In [1]: import numpy as np

In [2]: import numpy.linalg as la

In [3]: np.set_printoptions(precision=2, suppress=True, linewidth=120)

In [4]: def rnd(a):
   ...:     return np.round(a, 2) + 0
   ...: 

In [5]: rng = np.random.default_rng(11)

In [6]: X = np.array([[-7, -9, -5, 6, -9, -9, 6, -3],
   ...:     [4, -9, -4, 1, 0, 6, -6, 1],
   ...:     [8, -9, -4, 3, -9, -3, 6, -9],
   ...:     [0, -8, -5, 6, -9, -4, -3, 6],
   ...:     [3, 6, 6, 2, -6, 5, -4, -8],
   ...:     [2, -1, 9, 3, 0, 1, 0, 6]]) * (rng.random((6, 8)) < 0.3)

In [7]: X
Out[7]: 
array([[-7,  0,  0,  6, -9,  0,  6, -3],
       [ 0,  0,  0,  0,  0,  6, -6,  0],
       [ 0,  0,  0,  0,  0, -3,  0,  0],
       [ 0,  0, -5,  0,  0, -4,  0,  6],
       [ 3,  0,  0,  2,  0,  5,  0, -8],
       [ 2, -1,  0,  0,  0,  0,  0,  6]])

In [8]: X.sum(axis=1)
Out[8]: array([-7,  0, -3, -3,  2,  7])

In [9]: np.count_nonzero(X)
Out[9]: np.int64(18)

In [10]: X[:, 8]
---------------------------------------------------------------------------
IndexError                                Traceback (most recent call last)
Cell In[10], line 1
----> 1 X[:, 8]

IndexError: index 8 is out of bounds for axis 1 with size 8

In [11]: np.abs(X).max()
Out[11]: np.int64(9)

In [12]: np.diff(X, axis=0)
Out[12]: 
array([[  7,   0,   0,  -6,   9,   6, -12,   3],
       [  0,   0,   0,   0,   0,  -9,   6,   0],
       [  0,   0,  -5,   0,   0,  -1,   0,   6],
       [  3,   0,   5,   2,   0,   9,   0, -14],
       [ -1,  -1,   0,  -2,   0,  -5,   0,  14]])

In [13]: X - X[0]
Out[13]: 
array([[  0,   0,   0,   0,   0,   0,   0,   0],
       [  7,   0,   0,  -6,   9,   6, -12,   3],
       [  7,   0,   0,  -6,   9,  -3,  -6,   3],
       [  7,   0,  -5,  -6,   9,  -4,  -6,   9],
       [ 10,   0,   0,  -4,   9,   5,  -6,  -5],
       [  9,  -1,   0,  -6,   9,   0,  -6,   9]])

In [14]: np.unravel_index(np.abs(X).argmax(), X.shape)
Out[14]: (np.int64(0), np.int64(4))

In [15]: la.rank(X)
---------------------------------------------------------------------------
AttributeError                            Traceback (most recent call last)
Cell In[15], line 1
----> 1 la.rank(X)

AttributeError: module 'numpy.linalg' has no attribute 'rank'

In [16]: rnd(la.svd(X, compute_uv=False))
Out[16]: array([15.34, 13.62,  7.31,  4.5 ,  3.92,  1.5 ])

In [17]: rnd(la.norm(X))
Out[17]: np.float64(22.63)

In [18]: arr = np.array([[0.0, 2.0, 2.0], [3.0, 0.0, 0.0], [0.0, 0.0, 2.0]])

In [19]: arr
Out[19]: 
array([[0., 2., 2.],
       [3., 0., 0.],
       [0., 0., 2.]])

In [20]: idx = rng.permutation(3)

In [21]: B = arr[:, idx] * rng.choice([-1, 1], 3)

In [22]: B
Out[22]: 
array([[-0.,  2., -2.],
       [-3.,  0., -0.],
       [-0.,  2., -0.]])

In [23]: Uu, _, VT = la.svd(arr.T @ B)

In [24]: rnd(Uu @ VT)
Out[24]: 
array([[-1.,  0.,  0.],
       [ 0.,  0., -1.],
       [ 0.,  1.,  0.]])

In [25]: idx
Out[25]: array([0, 2, 1])

In [26]: vals, V = la.eig(arr)

In [27]: rnd(np.sort(la.eigvals(arr.T)))
Out[27]: array([-2.45,  2.  ,  2.45])

In [28]: rnd(arr @ V[:, 0] - vals[0] * V[:, 0])
Out[28]: array([0., 0., 0.])

In [29]: x0 = np.array([-3, 5, 2])

In [30]: y = arr @ x0

In [31]: y
Out[31]: array([14., -9.,  4.])

In [32]: rnd(la.solve(arr, y + arr[:, 1]))
Out[32]: array([-3.,  6.,  2.])

In [33]: K = np.load("data.npy")

In [34]: rnd(K)
Out[34]: 
array([[ 2.36, -0.31, -0.14,  0.  , -0.65],
       [-0.31,  0.82,  0.53, -0.48, -0.96],
       [-0.14,  0.53,  2.79,  0.14,  0.05],
       [ 0.  , -0.48,  0.14,  2.89, -0.16],
       [-0.65, -0.96,  0.05, -0.16,  2.13]])

In [35]: la.cond(K) > 100
Out[35]: np.True_

In [36]: rnd(la.norm(K, 2) / la.norm(K))
Out[36]: np.float64(0.54)

In [37]: Uu, sv, VT = la.svd(K)

In [38]: V = VT[:(sv > 1e-8).sum()]

In [39]: x0 = K[3] + 2 * K[2] + rng.integers(2) * np.eye(5)[0]

In [40]: rnd(x0)
Out[40]: array([-0.28,  0.58,  5.73,  3.17, -0.06])

In [41]: rnd(V.T @ V)
Out[41]: 
array([[ 0.95, -0.19,  0.04, -0.04, -0.1 ],
       [-0.19,  0.32,  0.13, -0.14, -0.38],
       [ 0.04,  0.13,  0.97,  0.03,  0.07],
       [-0.04, -0.14,  0.03,  0.97, -0.08],
       [-0.1 , -0.38,  0.07, -0.08,  0.79]])

In [42]: rnd(np.diag(V.T @ V))
Out[42]: array([0.95, 0.32, 0.97, 0.97, 0.79])

In [43]: cent = np.array([[0, 2, -1, -1, 1, -1, -2, 1],
    ...:     [2, 1, -1, 1, 1, 2, 0, 2],
    ...:     [2, -2, -2, -2, 2, 0, -1, -2],
    ...:     [2, 2, -2, -2, 0, 2, -2, 1],
    ...:     [1, -1, 1, 2, 1, 0, 2, -2],
    ...:     [-2, 2, 0, 0, 1, -1, -2, -1],
    ...:     [0, 0, -2, 2, 1, 2, 0, -1],
    ...:     [-1, -2, 2, 0, 0, -2, 0, 1]])

In [44]: mat = (rng.random((11, 8)) < 0.25) @ cent

In [45]: mat
Out[45]: 
array([[ 3, -3, -1, -1,  3,  0, -1,  1],
       [ 2,  0, -1,  4,  4,  1,  0,  1],
       [ 1, -1, -3,  2,  5,  1, -1, -6],
       [ 2,  2, -2, -2,  0,  2, -2,  1],
       [-2, -1,  3,  2,  2, -3,  0, -2],
       [-1, -2,  2,  0,  0, -2,  0,  1],
       [ 2,  1, -3,  3,  2,  4,  0,  1],
       [ 2,  4, -5, -5,  4,  0, -7, -1],
       [ 1,  1, -4,  1,  6,  0, -3, -5],
       [ 1, -1,  1,  2,  1,  0,  2, -2],
       [ 2,  3, -4,  2,  3,  3, -2,  2]])

In [46]: B = np.c_[mat[:, :2] @ np.array([[2, 2], [2, 2]]), np.array([3, 1, 2, 0, 0, 1, 3, 1, 0, 2, 1])]

In [47]: B
Out[47]: 
array([[ 0,  0,  3],
       [ 4,  4,  1],
       [ 0,  0,  2],
       [ 8,  8,  0],
       [-6, -6,  0],
       [-6, -6,  1],
       [ 6,  6,  3],
       [12, 12,  1],
       [ 4,  4,  0],
       [ 0,  0,  2],
       [10, 10,  1]])

In [48]: la.matrix_rank(B)
Out[48]: np.int64(2)

In [49]: la.matrix_rank(np.c_[mat, B])
Out[49]: np.int64(9)
